% python3 -q
>>> import numpy as np
>>> np.set_printoptions(precision=1, suppress=True, linewidth=120)
>>> W2 = np.sign(np.array([[-3, -1], [0, -3]]))
>>> out = (np.tril(W2, -1) + np.eye(2)) @ (np.triu(W2, 1) + np.eye(2))
>>> w = np.array([-2, 3])
>>> m1 = np.rint(out * w @ np.linalg.inv(out)) + 0
>>> m1
array([[-2., -5.],
       [ 0.,  3.]])
>>> x0 = np.array([3, -3])
>>> rhs = m1 @ x0
>>> rhs
array([ 9., -9.])
>>> print(np.linalg.solve(m1, rhs))
[ 3. -3.]
>>> gram = m1.T @ m1
>>> np.linalg.svd(m1, compute_uv=False) ** 2
array([37.,  1.])
>>> (m1 @ m1.T).shape
(2, 2)
>>> gram
array([[ 4., 10.],
       [10., 34.]])
>>> np.allclose(gram, gram.T)
True
>>> np.linalg.matrix_rank(gram)
np.int64(2)
>>> x0 = np.array([8, -6])
>>> m1 @ np.ones(2)
array([-7.,  3.])
>>> m1 @ (2 * x0)
array([ 28., -36.])
>>> print(m1 * x0)
[[-16.  30.]
 [  0. -18.]]
>>> J = np.load("case10.npy")
>>> J
array([[0, 2, 0, 2, 0],
       [4, 0, 3, 1, 2],
       [0, 1, 1, 3, 0]])
>>> u, g = J[1], J[0]
>>> u @ u
np.int64(30)
>>> u @ g
np.int64(2)
>>> p = (u @ g) / (u @ u) * u
>>> np.round(np.linalg.norm(u + g) ** 2 + np.linalg.norm(u - g) ** 2, 1)
np.float64(76.0)
>>> np.outer(u, g)
array([[0, 8, 0, 8, 0],
       [0, 0, 0, 0, 0],
       [0, 6, 0, 6, 0],
       [0, 2, 0, 2, 0],
       [0, 4, 0, 4, 0]])
>>> p
array([0.3, 0. , 0.2, 0.1, 0.1])
>>> (g - p) @ u
np.float64(0.0)
>>> feats = np.loadtxt("x.csv", delimiter=",")
>>> print(feats.round(1) + 0)
[[-0.7 -1.1 -1.4  0.3  0.4]
 [-1.1 -0.5 -1.  -0.9 -0.5]
 [-1.4 -1.   0.1 -0.6 -0.5]
 [ 0.3 -0.9 -0.6  1.   0. ]
 [ 0.4 -0.5 -0.5  0.  -1.9]]
>>> w, vecs = np.linalg.eigh(feats)
>>> x0 = np.array([8, 7, 7, 7, 7])
>>> (np.sign(vecs[:, -1].round(6)) == np.sign(vecs[0, -1].round(6))).astype(int)
array([1, 0, 0, 1, 1])
>>> vecs * np.abs(w) @ vecs.T
array([[ 1.6,  0.8,  0.3,  0.8, -0.1],
       [ 0.8,  1.4,  0.8, -0.3,  0.4],
       [ 0.3,  0.8,  1.7, -0.1,  0.2],
       [ 0.8, -0.3, -0.1,  1.2,  0.4],
       [-0.1,  0.4,  0.2,  0.4,  2. ]])
>>> round(np.abs(feats).sum(axis=1).max(), 1), np.abs(w).max()
(np.float64(4.0), np.float64(3.0))
>>> round(float(x0 @ feats @ x0 / (x0 @ x0)), 1), w[0], round(float(w[-1]), 1)
(-2.6, np.float64(-3.0), 2.0)
>>> Uu, sigma, VT = np.linalg.svd(feats)
>>> vecs = VT[:(sigma > 1e-8).sum()]
>>> rng = np.random.default_rng(6185)
>>> x0 = feats[4] + 2 * feats[2] + rng.integers(2) * np.eye(5)[0]
>>> print(x0)
[-1.5 -2.5 -0.3 -1.3 -3. ]
>>> print(np.allclose(vecs.T @ vecs @ x0, x0))
False
>>> print(round(np.linalg.norm(x0 - vecs.T @ vecs @ x0), 1))
0.6
>>> np.round(vecs.T @ vecs, 1) + 0
array([[ 0.7,  0.3, -0.1,  0.3, -0.1],
       [ 0.3,  0.7,  0.1, -0.3,  0.1],
       [-0.1,  0.1,  1. ,  0.1,  0. ],
       [ 0.3, -0.3,  0.1,  0.7,  0.1],
       [-0.1,  0.1,  0. ,  0.1,  0.9]])
>>> K = np.loadtxt("mat.csv", delimiter=",")
>>> print(K)
[[ 2.  1.  0. -3.]
 [-1. -2.  3. -7.]
 [ 7. -9.  7.  3.]]
>>> K.sum(axis=0)
array([  8., -10.,  10.,  -7.])
>>> K.mean(axis=0)
array([ 2.7, -3.3,  3.3, -2.3])
>>> K - K[0]
array([[  0.,   0.,   0.,   0.],
       [ -3.,  -3.,   3.,  -4.],
       [  5., -10.,   7.,   6.]])
>>> np.linalg.rank(K)
Traceback (most recent call last):
  File "<python-input-52>", line 1, in <module>
    np.linalg.rank(K)
    ^^^^^^^^^^^^^^
AttributeError: module 'numpy.linalg' has no attribute 'rank'
>>> K[3]
Traceback (most recent call last):
  File "<python-input-53>", line 1, in <module>
    K[3]
    ~^^^
IndexError: index 3 is out of bounds for axis 0 with size 3
>>> W0 = np.loadtxt("arr.csv", delimiter=",")
>>> print(W0)
[[-0.8 -1.   2.7  0. ]
 [-1.6 -2.3 -0.6  0.9]
 [ 2.1 -1.8  0.5  1.1]
 [ 1.3  1.8  1.8 -0.9]
 [ 1.3 -1.3  2.2  0.8]
 [-0.2  2.   2.2  0.3]
 [-2.5  1.6  0.5  0.1]
 [ 1.9 -0.1 -2.2 -0.9]
 [-1.2 -1.4 -0.2  2.4]
 [-1.2  2.3  1.4 -0.6]
 [ 1.   0.2  2.2 -1.7]
 [ 1.6 -0.9 -0.3 -2.4]]
>>> hat = W0 @ np.linalg.solve(W0.T @ W0, W0.T)
>>> np.diag(hat)
array([0.4, 0.4, 0.4, 0.3, 0.3, 0.3, 0.3, 0.3, 0.3, 0.2, 0.3, 0.5])
>>> cen = W0 - W0.mean(axis=1)
Traceback (most recent call last):
  File "<python-input-58>", line 1, in <module>
    cen = W0 - W0.mean(axis=1)
          ~~~^~~~~~~~~~~~~~~~~
ValueError: operands could not be broadcast together with shapes (12,4) (12,) 
>>> cen = W0 - W0.mean(axis=0)
>>> Uu, sigma, VT = np.linalg.svd(cen, full_matrices=False)
>>> print(np.abs(Uu[:, 0]).argmax())
9
>>> print(VT[0] * np.sign(VT[0, np.abs(VT[0]).argmax()]))
[-0.3  0.8  0.5 -0.3]
>>> np.round(cen.mean(axis=0), 1) + 0
array([0., 0., 0., 0.])
>>> (np.sign(Uu[:, 0]) == np.sign(Uu[0, 0])).astype(int)
array([1, 0, 0, 1, 0, 1, 1, 0, 0, 1, 1, 0])
>>> sigma ** 2 / (sigma ** 2).sum()
array([0.4, 0.3, 0.2, 0.1])
>>> np.searchsorted(np.cumsum(sigma ** 2) / (sigma ** 2).sum(), 0.9) + 1
np.int64(3)
>>> print(sigma)
[6.3 5.7 4.4 2.8]
